$ python3 -q
>>> import numpy as np
>>> np.set_printoptions(precision=2, suppress=True, linewidth=140, floatmode="fixed")
>>> rnd = lambda a: np.round(a, 2) + 0
>>> J = np.loadtxt("a.csv", delimiter=",")
>>> rnd(J)
array([[-0.26,  0.14,  0.33, -0.25, -0.36],
       [-0.66, -0.16, -0.08, -0.40,  0.16],
       [ 0.33, -0.34, -0.39, -0.28,  0.47],
       [ 0.22,  0.23, -0.66, -0.05, -0.52],
       [-0.26, -0.78, -0.20,  0.27, -0.40],
       [-0.07,  0.15,  0.06,  0.48, -0.13],
       [-0.07,  0.18, -0.18, -0.53, -0.28],
       [-0.51,  0.36, -0.48,  0.32,  0.31]])
>>> out = J / np.linalg.norm(J, axis=1)
Traceback (most recent call last):
  File "<python-input-5>", line 1, in <module>
    out = J / np.linalg.norm(J, axis=1)
          ~~^~~~~~~~~~~~~~~~~~~~~~~~~~~
ValueError: operands could not be broadcast together with shapes (8,5) (8,) 
>>> out = J / np.linalg.norm(J, axis=1, keepdims=True)
>>> gram = out @ out.T
>>> (gram - 2 * np.eye(8)).round(6).argmax(axis=1)
array([6, 6, 1, 6, 1, 7, 0, 5])
>>> rnd(gram[4])
array([-0.05,  0.18, -0.01,  0.11,  1.00,  0.15, -0.18, -0.10])
>>> rnd(np.degrees(np.arccos(np.clip(gram[4, 5], -1, 1))))
np.float64(81.58)
>>> (np.abs(gram) > 0.9).astype(int)
array([[1, 0, 0, 0, 0, 0, 0, 0],
       [0, 1, 0, 0, 0, 0, 0, 0],
       [0, 0, 1, 0, 0, 0, 0, 0],
       [0, 0, 0, 1, 0, 0, 0, 0],
       [0, 0, 0, 0, 1, 0, 0, 0],
       [0, 0, 0, 0, 0, 1, 0, 0],
       [0, 0, 0, 0, 0, 0, 1, 0],
       [0, 0, 0, 0, 0, 0, 0, 1]])
>>> rnd(np.linalg.norm(out, axis=1))
array([1.00, 1.00, 1.00, 1.00, 1.00, 1.00, 1.00, 1.00])
>>> np.argwhere(np.triu(np.abs(gram) > 0.95, 1))
array([], shape=(0, 2), dtype=int64)
>>> rnd(J[:, 1] @ J[:, 3])
np.float64(0.0)
>>> rnd(np.linalg.norm(J, axis=0))
array([1.00, 1.00, 1.00, 1.00, 1.00])
>>> rnd(np.linalg.pinv(J))
array([[-0.26, -0.66,  0.33,  0.22, -0.26, -0.07, -0.07, -0.51],
       [ 0.14, -0.16, -0.34,  0.23, -0.78,  0.15,  0.18,  0.36],
       [ 0.33, -0.08, -0.39, -0.66, -0.20,  0.06, -0.18, -0.48],
       [-0.25, -0.40, -0.28, -0.05,  0.27,  0.48, -0.53,  0.32],
       [-0.36,  0.16,  0.47, -0.52, -0.40, -0.13, -0.28,  0.31]])
>>> r0 = np.array([3, 2, 2, -5, -6])
>>> g = np.array([1, 1, -2, 2, -2, 1, 0, 1, 0])
>>> data = r0[:, None] + g[None, :]
>>> data
array([[ 4,  4,  1,  5,  1,  4,  3,  4,  3],
       [ 3,  3,  0,  4,  0,  3,  2,  3,  2],
       [ 3,  3,  0,  4,  0,  3,  2,  3,  2],
       [-4, -4, -7, -3, -7, -4, -5, -4, -5],
       [-5, -5, -8, -4, -8, -5, -6, -5, -6]])
>>> # rank 2
>>> U, sv, vt = np.linalg.svd(data)
>>> np.argmax(sv[:-1] / (sv[1:] + 1e-6)) + 1
np.int64(2)
>>> rnd(sv)
array([26.27,  8.71,  0.00,  0.00,  0.00])
>>> out = U[:, :2] @ np.diag(sv[:2]) @ vt[:2]
>>> np.linalg.matrix_rank(out)
np.int64(2)
>>> rnd(np.abs(data - out).max())
np.float64(0.0)
>>> np.linalg.matrix_rank(data, rtol=0.05)
np.int64(2)
>>> out = data / np.linalg.norm(data, axis=1, keepdims=True)
>>> gram = out @ out.T
>>> np.argwhere(np.triu(np.abs(gram) > 0.95, 1))
array([[0, 1],
       [0, 2],
       [1, 2],
       [3, 4]])
>>> rnd(gram[1])
array([ 0.99,  1.00,  1.00, -0.69, -0.73])
>>> U, sv, vt = np.linalg.svd(data)
>>> V = vt[:(sv > 1e-8).sum()]
>>> rng = np.random.default_rng(536)
>>> x0 = data[2] + -3 * data[1] + rng.integers(2) * np.eye(9)[5]
>>> x0
array([-6.00, -6.00,  0.00, -8.00,  0.00, -5.00, -4.00, -6.00, -4.00])
>>> np.linalg.matrix_rank(np.vstack([data, x0]))
np.int64(3)
>>> rnd(np.linalg.norm(x0 - V.T @ V @ x0))
np.float64(0.92)
>>> rnd(np.diag(V.T @ V))
array([0.15, 0.15, 0.43, 0.31, 0.43, 0.15, 0.11, 0.15, 0.11])
>>> rnd(V.T @ V)
array([[ 0.15,  0.15,  0.00,  0.20,  0.00,  0.15,  0.10,  0.15,  0.10],
       [ 0.15,  0.15,  0.00,  0.20,  0.00,  0.15,  0.10,  0.15,  0.10],
       [ 0.00,  0.00,  0.43, -0.14,  0.43,  0.00,  0.14,  0.00,  0.14],
       [ 0.20,  0.20, -0.14,  0.31, -0.14,  0.20,  0.09,  0.20,  0.09],
       [ 0.00,  0.00,  0.43, -0.14,  0.43,  0.00,  0.14,  0.00,  0.14],
       [ 0.15,  0.15,  0.00,  0.20,  0.00,  0.15,  0.10,  0.15,  0.10],
       [ 0.10,  0.10,  0.14,  0.09,  0.14,  0.10,  0.11,  0.10,  0.11],
       [ 0.15,  0.15,  0.00,  0.20,  0.00,  0.15,  0.10,  0.15,  0.10],
       [ 0.10,  0.10,  0.14,  0.09,  0.14,  0.10,  0.11,  0.10,  0.11]])
>>> W0 = np.load("test7.npy")
>>> W0
array([[0, 0, 1, 0, 0, 0],
       [0, 0, 0, 1, 0, 0],
       [1, 0, 0, 0, 1, 1],
       [0, 1, 0, 0, 0, 0],
       [0, 0, 1, 0, 0, 1],
       [0, 0, 1, 0, 1, 0]])
>>> r0 = np.array([3, 1, 3, 0, 3, 1])
>>> out = W0 + np.outer(r0, np.eye(6)[5])
>>> rnd(np.linalg.det(out) / np.linalg.det(W0)), rnd(1 + np.linalg.solve(W0, r0)[5])
(np.float64(1.0), np.float64(1.0))
>>> np.linalg.matrix_rank(out - W0)
np.int64(1)
